In [1]: import numpy as np

In [2]: np.set_printoptions(precision=3, suppress=True, linewidth=120)

In [3]: def rnd(a):
   ...:     return np.round(a, 3) + 0
   ...: 

In [4]: M = np.array([[7, 3, -5, -4, 0, -3],
   ...:     [7, 4, -3, 3, -2, -9],
   ...:     [-2, -2, -3, -3, 6, 8],
   ...:     [-5, -5, -8, -3, 3, -2],
   ...:     [-1, -4, 7, 9, -7, -2],
   ...:     [8, 0, 6, -4, -8, -9],
   ...:     [-7, 8, -3, -9, 4, -8],
   ...:     [8, 8, -1, -2, -6, 3],
   ...:     [4, -5, 2, -5, -5, 3],
   ...:     [2, 4, -8, 7, -9, 8],
   ...:     [2, 1, -5, 7, 3, -4],
   ...:     [-1, 4, -5, -7, 3, -8]])

In [5]: M[:, 4] = -2 * M[:, 0]

In [6]: M
Out[6]: 
array([[  7,   3,  -5,  -4, -14,  -3],
       [  7,   4,  -3,   3, -14,  -9],
       [ -2,  -2,  -3,  -3,   4,   8],
       [ -5,  -5,  -8,  -3,  10,  -2],
       [ -1,  -4,   7,   9,   2,  -2],
       [  8,   0,   6,  -4, -16,  -9],
       [ -7,   8,  -3,  -9,  14,  -8],
       [  8,   8,  -1,  -2, -16,   3],
       [  4,  -5,   2,  -5,  -8,   3],
       [  2,   4,  -8,   7,  -4,   8],
       [  2,   1,  -5,   7,  -4,  -4],
       [ -1,   4,  -5,  -7,   2,  -8]])

In [7]: dist = np.linalg.norm(M[:, None] - M[None], axis=-1)

In [8]: (dist + 1e9 * np.eye(12)).round(6).argmin(axis=1)
Out[8]: array([ 7,  0,  3,  2, 10,  1, 11,  0,  0, 10,  9,  6])

In [9]: dist.shape
Out[9]: (12, 12)

In [10]: np.unique(M.round(6), axis=0).shape
Out[10]: (12, 6)

In [11]: rnd(np.trace(np.linalg.pinv(M) @ M))
Out[11]: np.float64(5.0)

In [12]: np.linalg.lstsq(M[:-1].T, M[-1])[2]
Out[12]: np.int32(5)

In [13]: np.allclose(M[:-1].T @ np.linalg.lstsq(M[:-1].T, M[-1])[0], M[-1])
Out[13]: True

In [14]: X = np.load("dump.npy")

In [15]: rnd(X)
Out[15]: 
array([[0.076, 0.076, 0.111, 0.053, 0.088, 0.088, 0.111, 0.111, 0.088, 0.018, 0.029, 0.018],
       [0.076, 0.076, 0.111, 0.053, 0.088, 0.088, 0.111, 0.111, 0.088, 0.018, 0.029, 0.018],
       [0.111, 0.111, 0.163, 0.077, 0.128, 0.128, 0.163, 0.163, 0.128, 0.026, 0.043, 0.026],
       [0.053, 0.053, 0.077, 0.036, 0.061, 0.061, 0.077, 0.077, 0.061, 0.012, 0.02 , 0.012],
       [0.088, 0.088, 0.128, 0.061, 0.101, 0.101, 0.128, 0.128, 0.101, 0.02 , 0.034, 0.02 ],
       [0.088, 0.088, 0.128, 0.061, 0.101, 0.101, 0.128, 0.128, 0.101, 0.02 , 0.034, 0.02 ],
       [0.111, 0.111, 0.163, 0.077, 0.128, 0.128, 0.163, 0.163, 0.128, 0.026, 0.043, 0.026],
       [0.111, 0.111, 0.163, 0.077, 0.128, 0.128, 0.163, 0.163, 0.128, 0.026, 0.043, 0.026],
       [0.088, 0.088, 0.128, 0.061, 0.101, 0.101, 0.128, 0.128, 0.101, 0.02 , 0.034, 0.02 ],
       [0.018, 0.018, 0.026, 0.012, 0.02 , 0.02 , 0.026, 0.026, 0.02 , 0.004, 0.007, 0.004],
       [0.029, 0.029, 0.043, 0.02 , 0.034, 0.034, 0.043, 0.043, 0.034, 0.007, 0.011, 0.007],
       [0.018, 0.018, 0.026, 0.012, 0.02 , 0.02 , 0.026, 0.026, 0.02 , 0.004, 0.007, 0.004]])

In [16]: # column 1 repeats column 0

In [17]: rnd(np.sort(np.abs(np.linalg.eigvals(X))))
Out[17]: array([0., 0., 0., 0., 0., 0., 0., 0., 0., 0., 0., 1.])

In [18]: np.allclose(X @ X.T, X.T @ X)
Out[18]: True

In [19]: rnd(np.linalg.det(X))
Out[19]: np.float64(0.0)

In [20]: np.allclose(X, X.T)
Out[20]: True

In [21]: Uu, sigma, vt = np.linalg.svd(X)

In [22]: vecs = vt[:(sigma > 1e-8).sum()]

In [23]: rng = np.random.default_rng(68343)

In [24]: vec = X[7] + -2 * X[11] + rng.integers(2) * np.eye(12)[4]

In [25]: rnd(vec)
Out[25]: array([0.076, 0.076, 0.111, 0.053, 0.088, 0.088, 0.111, 0.111, 0.088, 0.018, 0.029, 0.018])

In [26]: np.linalg.matrix_rank(np.vstack([X, vec]))
Out[26]: np.int64(1)

In [27]: rnd(vecs.T @ vecs)
Out[27]: 
array([[0.076, 0.076, 0.111, 0.053, 0.088, 0.088, 0.111, 0.111, 0.088, 0.018, 0.029, 0.018],
       [0.076, 0.076, 0.111, 0.053, 0.088, 0.088, 0.111, 0.111, 0.088, 0.018, 0.029, 0.018],
       [0.111, 0.111, 0.163, 0.077, 0.128, 0.128, 0.163, 0.163, 0.128, 0.026, 0.043, 0.026],
       [0.053, 0.053, 0.077, 0.036, 0.061, 0.061, 0.077, 0.077, 0.061, 0.012, 0.02 , 0.012],
       [0.088, 0.088, 0.128, 0.061, 0.101, 0.101, 0.128, 0.128, 0.101, 0.02 , 0.034, 0.02 ],
       [0.088, 0.088, 0.128, 0.061, 0.101, 0.101, 0.128, 0.128, 0.101, 0.02 , 0.034, 0.02 ],
       [0.111, 0.111, 0.163, 0.077, 0.128, 0.128, 0.163, 0.163, 0.128, 0.026, 0.043, 0.026],
       [0.111, 0.111, 0.163, 0.077, 0.128, 0.128, 0.163, 0.163, 0.128, 0.026, 0.043, 0.026],
       [0.088, 0.088, 0.128, 0.061, 0.101, 0.101, 0.128, 0.128, 0.101, 0.02 , 0.034, 0.02 ],
       [0.018, 0.018, 0.026, 0.012, 0.02 , 0.02 , 0.026, 0.026, 0.02 , 0.004, 0.007, 0.004],
       [0.029, 0.029, 0.043, 0.02 , 0.034, 0.034, 0.043, 0.043, 0.034, 0.007, 0.011, 0.007],
       [0.018, 0.018, 0.026, 0.012, 0.02 , 0.02 , 0.026, 0.026, 0.02 , 0.004, 0.007, 0.004]])

In [28]: rnd(np.linalg.norm(vec - vecs.T @ vecs @ vec))
Out[28]: np.float64(0.0)

In [29]: rnd(np.diag(vecs.T @ vecs))
Out[29]: array([0.076, 0.076, 0.163, 0.036, 0.101, 0.101, 0.163, 0.163, 0.101, 0.004, 0.011, 0.004])
